$ ipython --no-banner

In [1]: import numpy as np

In [2]: np.set_printoptions(precision=2, suppress=True, linewidth=160, floatmode="fixed")

In [3]: rnd = lambda a: np.round(a, 2) + 0

In [4]: X = np.loadtxt("m.csv", delimiter=",")

In [5]: rnd(X)
Out[5]: 
array([[ 0.26, -0.12,  0.32,  0.19,  0.19],
       [-0.12,  0.06, -0.15, -0.09, -0.09],
       [ 0.32, -0.15,  0.41,  0.24,  0.24],
       [ 0.19, -0.09,  0.24,  0.14,  0.14],
       [ 0.19, -0.09,  0.24,  0.14,  0.14]])

In [6]: # column 4 repeats column 3

In [7]: U, sigma, Vh = np.linalg.svd(X)

In [8]: V = Vh[:(sigma > 1e-8).sum()]

In [9]: rng = np.random.default_rng(2424)

In [10]: vec = X[1] + -3 * X[0] + rng.integers(2) * np.eye(5)[4]

In [11]: rnd(vec)
Out[11]: array([-0.89,  0.42, -1.13, -0.65, -0.65])

In [12]: np.linalg.matrix_rank(np.vstack([X, vec]))
Out[12]: np.int64(1)

In [13]: rnd(np.diag(V.T @ V))
Out[13]: array([0.26, 0.06, 0.41, 0.14, 0.14])

In [14]: X.shape
Out[14]: (5, 5)

In [15]: np.count_nonzero(X)
Out[15]: np.int64(25)

In [16]: X[5]
IndexError: index 5 is out of bounds for axis 0 with size 5


In [17]: X[:, 5]
IndexError: index 5 is out of bounds for axis 1 with size 5


In [18]: f = np.array([-2, 0])

In [19]: rnd(np.cross(X[1, :3], X[4, :3]))
Out[19]: array([0.00, 0.00, 0.00])

In [20]: rnd(np.correlate(X[1], X[4], "full"))
Out[20]: array([-0.02, -0.01, -0.04, -0.01, -0.09, -0.01, -0.04, -0.01, -0.02])

In [21]: rnd(np.convolve(X[1], f))
Out[21]: array([ 0.24, -0.11,  0.30,  0.18,  0.18,  0.00])

In [22]: ang = rng.uniform(0, 2 * np.pi, 23)

In [23]: Q, _ = np.linalg.qr(np.array([[-1.3, 0.1],
    ...:     [0.4, 0.1],
    ...:     [0.8, -0.6],
    ...:     [-1.2, -0.8],
    ...:     [-0.4, 0.1],
    ...:     [0.3, -1.9],
    ...:     [1.1, 0.4],
    ...:     [-0.2, 0.7]]))

In [24]: J = 3 * np.c_[np.cos(ang), np.sin(ang)] @ Q.T

In [25]: rnd(J)
Out[25]: 
array([[-1.59,  0.53,  0.81, -1.74, -0.47, -0.21,  1.49, -0.03],
       [ 1.35, -0.50, -0.46,  1.85,  0.37,  0.97, -1.47, -0.26],
       [-0.77,  0.38, -0.12, -1.69, -0.16, -1.88,  1.19,  0.63],
       [ 0.52,  0.01, -1.00, -0.66,  0.25, -2.51,  0.18,  0.95],
       [-1.45,  0.34,  1.30, -0.65, -0.50,  1.77,  0.85, -0.75],
       [ 1.22, -0.48, -0.31,  1.84,  0.32,  1.24, -1.42, -0.37],
       [ 0.28, -0.25,  0.50,  1.39,  0.00,  2.30, -0.85, -0.82],
       [ 0.85, -0.11, -1.16, -0.27,  0.34, -2.41, -0.15,  0.94],
       [-1.67,  0.48,  1.17, -1.31, -0.53,  0.87,  1.29, -0.44],
       [-1.68,  0.49,  1.15, -1.36, -0.53,  0.78,  1.32, -0.40],
       [-1.41,  0.51,  0.55, -1.84, -0.39, -0.80,  1.49,  0.20],
       [-1.33,  0.50,  0.44, -1.85, -0.36, -1.00,  1.46,  0.27],
       [-1.10,  0.20,  1.25, -0.07, -0.41,  2.24,  0.42, -0.90],
       [ 1.28, -0.49, -0.38,  1.85,  0.34,  1.12, -1.44, -0.32],
       [-1.21,  0.48,  0.31, -1.84, -0.32, -1.25,  1.42,  0.37],
       [-1.06,  0.18,  1.23, -0.01, -0.40,  2.28,  0.37, -0.91],
       [-1.37,  0.31,  1.30, -0.50, -0.48,  1.92,  0.74, -0.80],
       [ 1.60, -0.53, -0.84,  1.72,  0.48,  0.14, -1.49,  0.06],
       [-1.67,  0.51,  1.03, -1.54, -0.52,  0.40,  1.41, -0.26],
       [ 0.55,  0.00, -1.02, -0.63,  0.26, -2.51,  0.15,  0.95],
       [-1.29,  0.49,  0.40, -1.85, -0.35, -1.09,  1.45,  0.31],
       [ 1.05, -0.45, -0.14,  1.81,  0.26,  1.52, -1.34, -0.48],
       [-0.92,  0.13,  1.19,  0.18, -0.36,  2.38,  0.22, -0.93]])

In [26]: basis = J[[6, 9]].astype(float)

In [27]: for _ in range(5):
    ...:     labels = np.linalg.norm(J[:, None] - basis, axis=-1).argmin(axis=1)
    ...:     basis = np.array([J[labels == j].mean(axis=0) for j in range(2)])
    ...: 

In [28]: labels
Out[28]: array([1, 0, 1, 1, 1, 0, 0, 1, 1, 1, 1, 1, 1, 0, 1, 1, 1, 0, 1, 1, 1, 0, 0])

In [29]: rnd(basis[1] - basis[0])
Out[29]: array([-1.82,  0.70,  0.54, -2.63, -0.48, -1.59,  2.06,  0.45])
